>>> import numpy as np
>>> import numpy.linalg as la
>>> np.set_printoptions(suppress=True, linewidth=160)
>>> feats = np.load("mat.npy")
>>> feats
array([[-0.35,  0.82, -0.62],
       [ 0.78, -1.  ,  0.97],
       [ 0.31, -0.78,  0.56],
       [ 0.27, -0.72,  0.51],
       [ 0.48, -0.93,  0.78],
       [ 0.38, -0.86,  0.66],
       [ 0.  ,  0.  ,  0.  ],
       [ 0.08, -0.25,  0.16],
       [ 0.12, -0.37,  0.24],
       [-0.2 ,  0.57, -0.38],
       [ 0.08, -0.25,  0.16],
       [ 0.12, -0.37,  0.24],
       [ 0.16, -0.48,  0.31],
       [ 0.27, -0.72,  0.51],
       [ 0.31, -0.78,  0.56],
       [ 0.48, -0.93,  0.78],
       [ 0.24, -0.65,  0.45],
       [ 0.45, -0.92,  0.74],
       [-0.31,  0.78, -0.56],
       [-0.69,  0.99, -0.93],
       [-0.74,  1.  , -0.96],
       [ 0.  ,  0.  ,  0.  ],
       [-0.31,  0.78, -0.56],
       [ 0.27, -0.72,  0.51],
       [-0.12,  0.37, -0.24]])
>>> rng = np.random.default_rng(537888)
>>> M2 = feats + rng.integers(-2, 3, (25, 2)) @ rng.integers(-2, 3, (2, 3))
>>> M2.round(2)
array([[-4.35, -3.18, -2.62],
       [ 6.78,  1.  , -1.03],
       [-3.69, -4.78, -1.44],
       [-3.73, -4.72, -1.49],
       [-1.52, -6.93, -5.22],
       [-3.62, -4.86, -1.34],
       [ 6.  ,  2.  , -2.  ],
       [-2.92, -5.25, -3.84],
       [ 0.12, -4.37, -4.76],
       [ 1.8 ,  6.57,  5.62],
       [ 3.08,  4.75,  4.16],
       [-1.88, -6.37, -5.76],
       [ 0.16, -4.48, -4.69],
       [ 5.27,  2.28,  0.51],
       [ 4.31,  3.22,  2.56],
       [ 1.48,  2.07,  3.78],
       [ 1.24, -1.65, -1.55],
       [ 4.45,  3.08,  2.74],
       [-5.31, -2.22, -0.56],
       [ 3.31,  0.99, -3.93],
       [-2.74, -1.  , -1.96],
       [-5.  , -3.  ,  0.  ],
       [ 1.69,  6.78,  5.44],
       [ 0.27, -0.72,  0.51],
       [-3.12, -4.63, -4.24]])
>>> np.abs(M2 - feats).sum(axis=1)
array([10., 10., 10., 10., 14., 10., 10., 12.,  9., 14., 12., 14.,  9.,  8., 10.,  7.,  4., 10.,  8.,  7.,  5.,  8., 14.,  0., 12.])
>>> np.round(M2 - feats, 2)
array([[-4., -4., -2.],
       [ 6.,  2., -2.],
       [-4., -4., -2.],
       [-4., -4., -2.],
       [-2., -6., -6.],
       [-4., -4., -2.],
       [ 6.,  2., -2.],
       [-3., -5., -4.],
       [ 0., -4., -5.],
       [ 2.,  6.,  6.],
       [ 3.,  5.,  4.],
       [-2., -6., -6.],
       [ 0., -4., -5.],
       [ 5.,  3.,  0.],
       [ 4.,  4.,  2.],
       [ 1.,  3.,  3.],
       [ 1., -1., -2.],
       [ 4.,  4.,  2.],
       [-5., -3.,  0.],
       [ 4.,  0., -3.],
       [-2., -2., -1.],
       [-5., -3.,  0.],
       [ 2.,  6.,  6.],
       [ 0.,  0.,  0.],
       [-3., -5., -4.]])
>>> la.matrix_rank(M2 - feats, tol=1e-8)
np.int64(2)
>>> x0 = np.array([1, 0, 0])
>>> y = feats @ x0
>>> np.round(la.solve(feats.T @ feats, feats.T @ y), 2) + 0
array([1., 0., 0.])
>>> np.round(la.lstsq(feats, y)[0], 2) + 0
array([1., 0., 0.])
>>> y
array([-0.35,  0.78,  0.31,  0.27,  0.48,  0.38,  0.  ,  0.08,  0.12, -0.2 ,  0.08,  0.12,  0.16,  0.27,  0.31,  0.48,  0.24,  0.45, -0.31, -0.69, -0.74,
        0.  , -0.31,  0.27, -0.12])
>>> y = y + 0.02 * rng.normal(size=25)
>>> y.round(2)
array([-0.31,  0.77,  0.3 ,  0.23,  0.45,  0.39, -0.03,  0.1 ,  0.13, -0.21,  0.07,  0.13,  0.15,  0.28,  0.33,  0.47,  0.24,  0.45, -0.32, -0.7 , -0.73,
       -0.01, -0.29,  0.26, -0.13])
>>> coef, *_ = la.lstsq(feats, y)
>>> coef.round(2)
array([ 1.23, -0.14, -0.33])
>>> coef.round()
array([ 1., -0., -0.])
>>> round(la.norm(y - feats @ coef), 2)
np.float64(0.08)
>>> print([round(float(la.norm(la.solve(feats.T @ feats + lam * np.eye(3), feats.T @ y))), 2) for lam in (0, 1, 10, 100)])
[1.28, 0.38, 0.26, 0.07]
>>> M2 = np.array([[-2, 1, 1], [2, -2, 0], [1, 2, -2]])
>>> Z = np.array([[6]])
>>> W0 = np.block([[M2, np.array([[-1], [3], [-3]])], [np.zeros((1, 3)), Z]])
>>> W0
array([[-2.,  1.,  1., -1.],
       [ 2., -2.,  0.,  3.],
       [ 1.,  2., -2., -3.],
       [ 0.,  0.,  0.,  6.]])
>>> W0.sum(axis=0)
array([ 1.,  1., -1.,  5.])
>>> la.matrix_rank(W0)
np.int64(4)
>>> np.round(la.svd(W0, compute_uv=False), 2)
array([7.72, 3.42, 2.59, 0.18])
>>> np.unravel_index(np.abs(W0).argmax(), W0.shape)
(np.int64(3), np.int64(3))
>>> print(W0.sum(axis=1))
[-1.  3. -2.  6.]
>>> W0.shape
(4, 4)
>>> round(np.abs(la.eigvals(W0)).max(), 2)
np.float64(6.0)
>>> print((W0 - W0.T) / 2)
[[ 0.  -0.5  0.  -0.5]
 [ 0.5  0.  -1.   1.5]
 [ 0.   1.   0.  -1.5]
 [ 0.5 -1.5  1.5  0. ]]
>>> np.round(la.matrix_power(W0, 2), 2)
array([[ 7., -2., -4., -4.],
       [-8.,  6.,  2., 10.],
       [ 0., -7.,  5., -7.],
       [ 0.,  0.,  0., 36.]])
>>> idx = rng.permutation(4)
>>> idx
array([1, 2, 0, 3])
>>> M2 = W0[idx][:, idx]
>>> print(np.allclose(M2, W0))
False
>>> np.diag(M2)
array([-2., -2., -2.,  6.])
>>> M2
array([[-2.,  0.,  2.,  3.],
       [ 2., -2.,  1., -3.],
       [ 1.,  1., -2., -1.],
       [ 0.,  0.,  0.,  6.]])
>>> np.round(np.sort(np.abs(la.eigvals(M2))), 2)
array([0.2, 3.2, 3.2, 6. ])
>>> x0 = np.array([1, 0, 2, 0])
>>> y = M2 @ x0
>>> y
array([ 2.,  4., -3.,  0.])
>>> np.round(la.solve(M2, y + M2[:, 2]), 2)
array([ 1., -0.,  3.,  0.])
>>> np.round(la.solve(M2, -3 * y), 2)
array([-3., -0., -6.,  0.])
>>> np.round(la.solve(M2.T, M2[3]), 2)
array([0., 0., 0., 1.])
>>> print(np.round(la.solve(M2, y), 2))
[ 1. -0.  2.  0.]
>>> np.round(la.solve(M2, M2[:, 0]), 2)
array([ 1., -0.,  0.,  0.])
>>> E = np.loadtxt("w.csv", delimiter=",")
>>> E
array([[ 1.4,  0.2, -0.6],
       [ 4. ,  1. , -3. ],
       [ 1.2, -2.4,  0. ],
       [ 0.2,  0.2,  1.2],
       [ 0. ,  1.2,  0.9],
       [-0.3,  1.1, -0.4],
       [ 1.1,  0.2, -0.2],
       [ 0.3,  0.3,  0.3],
       [ 1.1,  0.9, -2.4],
       [-0.8, -1.8, -0.2]])
>>> print(np.unravel_index(np.abs(E).argmax(), E.shape))
(np.int64(1), np.int64(0))
>>> np.round(E - E[0], 2)
array([[ 0. ,  0. ,  0. ],
       [ 2.6,  0.8, -2.4],
       [-0.2, -2.6,  0.6],
       [-1.2,  0. ,  1.8],
       [-1.4,  1. ,  1.5],
       [-1.7,  0.9,  0.2],
       [-0.3,  0. ,  0.4],
       [-1.1,  0.1,  0.9],
       [-0.3,  0.7, -1.8],
       [-2.2, -2. ,  0.4]])
>>> np.round(la.svd(E, compute_uv=False), 2)
array([6.07, 3.52, 2.2 ])
>>> np.count_nonzero(E)
np.int64(28)
>>> print(round(float(la.norm(E)), 2))
7.35
>>> np.abs(E).max()
np.float64(4.0)
>>> print(E.shape)
(10, 3)
